% python3 -q
>>> import numpy as np
>>> np.set_printoptions(suppress=True, linewidth=120)
>>> rnd = lambda a: np.round(a, 2) + 0
>>> m1 = np.load("case18.npy")
>>> m1
array([[3, 2, 0, 0],
       [1, 2, 0, 0],
       [0, 0, 2, 1],
       [0, 0, 1, 1]])
>>> rng = np.random.default_rng(9520)
>>> idx = rng.permutation(4)
>>> A2 = m1[:, idx] * rng.choice([-1, 1], 4)
>>> A2
array([[-3,  0,  0,  2],
       [-1,  0,  0,  2],
       [ 0,  2, -1,  0],
       [ 0,  1, -1,  0]])
>>> Uu, _, vt = np.linalg.svd(m1.T @ A2)
>>> idx
array([0, 2, 3, 1])
>>> rnd(np.linalg.lstsq(m1, A2)[0])
array([[-1.,  0.,  0.,  0.],
       [ 0.,  0.,  0.,  1.],
       [ 0.,  1.,  0.,  0.],
       [ 0.,  0., -1.,  0.]])
>>> rnd(np.abs(np.linalg.eigvals(m1)).max())
np.float64(4.0)
>>> m1 @ m1
array([[11, 10,  0,  0],
       [ 5,  6,  0,  0],
       [ 0,  0,  5,  3],
       [ 0,  0,  3,  2]])
>>> np.trace(m1)
np.int64(8)
>>> rnd(np.sort(np.abs(np.linalg.eigvals(m1))))
array([0.38, 1.  , 2.62, 4.  ])
>>> print(np.allclose(m1 @ m1.T, m1.T @ m1))
False
>>> A2 = np.linalg.inv(m1)
>>> print(rnd(np.linalg.slogdet(m1)[0]))
1.0
>>> rnd(np.linalg.cond(m1))
np.float64(10.81)
>>> x = np.array([3, 3, 0, 0])
>>> y = m1 @ x
>>> coef, lr = np.zeros(4), 1 / np.linalg.norm(m1, 2) ** 2
>>> for i in range(60):
...     coef -= lr * m1.T @ (m1 @ coef - y)
...     if i % 10 == 0: print(i, round(np.linalg.norm(m1 @ coef - y), 2))
... 
0 0.24
10 0.14
20 0.08
30 0.04
40 0.03
50 0.01
>>> rnd(np.linalg.cond(m1))
np.float64(10.81)
